In [1]: import numpy as np

In [2]: np.set_printoptions(suppress=True, linewidth=100)

In [3]: def tidy(a):
   ...:     return np.round(a, 1) + 0
   ...: 

In [4]: M = np.loadtxt("w.csv", delimiter=",")

In [5]: M
Out[5]: 
array([[ 0.5,  1.5,  0.9, -1.8,  1. ,  0.1,  0.9,  0.6],
       [ 1.6,  1.3, -0.2,  0.2, -0.5,  0. , -0.4,  0.8],
       [-0.2, -1.8,  0.2,  0.2, -0.2,  0.9, -1.5, -0.8],
       [ 0.7,  0.5,  1.5,  0.6,  1.2, -0.5,  1.1,  0.1],
       [ 0.9,  1.4, -0.7, -0.6, -1.7, -1.3, -0.7, -1. ],
       [ 3.1, -1.5, -0.1,  1.8,  0.7, -0.5,  0.7, -0.5],
       [-0.1, -2.1, -0.6, -1.1,  0.8, -0.3, -0.1,  0.4],
       [ 1. , -0.3,  0.7, -2.2, -0.3, -1.7,  0.5, -2. ],
       [-0.3, -0.7, -1.9, -0.3, -1.5,  0.6,  0.2, -1.4],
       [ 0.7, -0.5,  0.1,  0.6, -1.6, -0.6, -1.2, -0.7],
       [-0.4, -0.5,  1. , -1. ,  0.3, -0.1,  0.8, -0.1]])

In [6]: r0 = np.array([5, 2])

In [7]: tidy(np.correlate(M[7], M[4], "full"))
Out[7]: array([-1. , -0.4, -1.8,  0.4,  0.8,  3.1,  6. ,  5.7,  6.1,  0.5,  1.9, -1.8,  0.6, -2.3, -1.8])

In [8]: np.polyval(r0, M[7])
Out[8]: array([ 7. ,  0.5,  5.5, -9. ,  0.5, -6.5,  4.5, -8. ])

In [9]: tidy(np.convolve(M[7], r0))
Out[9]: array([ 5. ,  0.5,  2.9, -9.6, -5.9, -9.1, -0.9, -9. , -4. ])

In [10]: U, sig, vt = np.linalg.svd(M, full_matrices=False)

In [11]: (sig > 1e-8).sum()
Out[11]: np.int64(8)

In [12]: tidy(U.T @ U)
Out[12]: 
array([[1., 0., 0., 0., 0., 0., 0., 0.],
       [0., 1., 0., 0., 0., 0., 0., 0.],
       [0., 0., 1., 0., 0., 0., 0., 0.],
       [0., 0., 0., 1., 0., 0., 0., 0.],
       [0., 0., 0., 0., 1., 0., 0., 0.],
       [0., 0., 0., 0., 0., 1., 0., 0.],
       [0., 0., 0., 0., 0., 0., 1., 0.],
       [0., 0., 0., 0., 0., 0., 0., 1.]])

In [13]: tidy(np.cumsum(sig ** 2) / np.sum(sig ** 2))
Out[13]: array([0.3, 0.5, 0.7, 0.9, 0.9, 1. , 1. , 1. ])

In [14]: arr = np.array([[1, 0, 0, 0, 1, 0],
    ...:     [0, 2, 5, 1, 2, 0],
    ...:     [1, 2, 5, 1, 0, 1],
    ...:     [1, 0, 0, 0, 0, 0]])

In [15]: arr
Out[15]: 
array([[1, 0, 0, 0, 1, 0],
       [0, 2, 5, 1, 2, 0],
       [1, 2, 5, 1, 0, 1],
       [1, 0, 0, 0, 0, 0]])

In [16]: def softmax(z):
    ...:     e = np.exp(z - z.max(axis=-1, keepdims=True))
    ...:     return e / e.sum(axis=-1, keepdims=True)
    ...: 

In [17]: tidy(softmax(arr).sum(axis=1))
Out[17]: array([1., 1., 1., 1.])

In [18]: tidy(softmax(10 * arr[0]))
Out[18]: array([0.5, 0. , 0. , 0. , 0.5, 0. ])

In [19]: att = arr @ arr.T / np.sqrt(6)

In [20]: tidy(softmax(att)[0] @ arr)
Out[20]: array([0.7, 1. , 2.5, 0.5, 0.9, 0.2])

In [21]: softmax(att).round(6).argmax(axis=1)
Out[21]: array([0, 1, 2, 0])

In [22]: tidy(softmax(att))
Out[22]: 
array([[0.3, 0.3, 0.2, 0.2],
       [0. , 0.8, 0.2, 0. ],
       [0. , 0.3, 0.7, 0. ],
       [0.3, 0.2, 0.3, 0.3]])
